$ python3 -q
>>> import numpy as np
>>> np.set_printoptions(precision=3, suppress=True, linewidth=140)
>>> rng = np.random.default_rng(150)
>>> feats = np.eye(5, dtype=int)[rng.permutation(5)] * np.array([-1, -1, -3, 2, -1])
>>> print(feats)
[[ 0  0 -3  0  0]
 [ 0  0  0  2  0]
 [-1  0  0  0  0]
 [ 0  0  0  0 -1]
 [ 0 -1  0  0  0]]
>>> P = np.triu(np.array([[2, -3, -3, -2, 2],
...     [0, 0, 0, 2, 3],
...     [2, 2, 0, 1, 2],
...     [-2, 1, -2, 0, -2],
...     [-1, 0, 2, -2, 2]]), 1) + np.eye(5)
>>> Y = P @ feats @ np.linalg.inv(P)
>>> print(np.trace(Y), np.trace(feats))
0.0 0
>>> print(Y)
[[  3.   7.   6. -20. -77.]
 [  0.  -3.   0.   8.  23.]
 [ -1.  -5.  -3.  11.  44.]
 [  0.   2.   0.  -4. -15.]
 [  0.  -1.   0.   2.   7.]]
>>> print(round(float(np.linalg.det(Y)), 3))
-6.0
>>> print(P @ feats - feats @ P)
[[ 3. -2.  0. -3.  8.]
 [ 0. -3.  0.  0.  2.]
 [ 0. -5. -3. -2.  1.]
 [ 0.  2.  0.  0.  0.]
 [ 0.  0.  0.  2.  3.]]
>>> u = np.array([1, 5, 6, 8, 5])
>>> Y = feats + np.outer(u, np.eye(5)[3])
>>> print(round(float(np.linalg.det(Y) / np.linalg.det(feats)), 3), np.round(1 + np.linalg.solve(feats, u)[3], 3))
3.5 3.5
>>> print(np.linalg.matrix_rank(Y - feats))
1
>>> data = np.load("w.npy")
>>> print(data)
[[0. 0. 5. 8.]
 [0. 0. 1. 6.]
 [5. 1. 0. 0.]
 [8. 6. 0. 0.]]
>>> print(np.flatnonzero(np.linalg.matrix_power((feats != 0) + (feats.T != 0) + np.eye(5), 5)[2]))
[0 2]
>>> print(round(float(np.linalg.det(feats)), 3))
-6.0
>>> print(feats @ feats)
[[ 3  0  0  0  0]
 [ 0  0  0  0 -2]
 [ 0  0  3  0  0]
 [ 0  1  0  0  0]
 [ 0  0  0 -2  0]]
>>> print(np.sort(np.linalg.eigvals(feats).real))
[-1.732 -0.63  -0.63   1.26   1.732]
>>> P = np.triu(np.array([[3, 1, 3, 0], [1, 2, 1, 1], [0, 1, 1, 3], [2, 2, 3, 0]]), 1) + np.eye(4)
>>> Y = P @ data @ np.linalg.inv(P)
>>> print(round(float(np.linalg.det(Y)), 3))
484.0
>>> print(Y)
[[ 15. -12. -27. 107.]
 [ 13.  -6. -32. 108.]
 [ 29. -10. -77. 241.]
 [  8.  -2. -22.  68.]]
>>> print(np.round(np.poly(Y), 3) + 0)
[   1.    0. -126.    0.  484.]
>>> print(np.linalg.matrix_rank(Y))
4
>>> print(np.round(np.linalg.norm(data), 3))
15.875
>>> print(np.unravel_index(np.abs(data).argmax(), data.shape))
(np.int64(0), np.int64(3))
>>> print(data.sum(axis=1))
[13.  7.  6. 14.]
>>> print(np.diff(data, axis=0))
[[ 0.  0. -4. -2.]
 [ 5.  1. -1. -6.]
 [ 3.  5.  0.  0.]]
>>> print(data - data[0])
[[ 0.  0.  0.  0.]
 [ 0.  0. -4. -2.]
 [ 5.  1. -5. -8.]
 [ 8.  6. -5. -8.]]
>>> print(data.mean(axis=0))
[3.25 1.75 1.5  3.5 ]
>>> print(np.count_nonzero(data))
8
>>> print(np.abs(data).max())
8.0
>>> print(data.sum(axis=0))
[13.  7.  6. 14.]
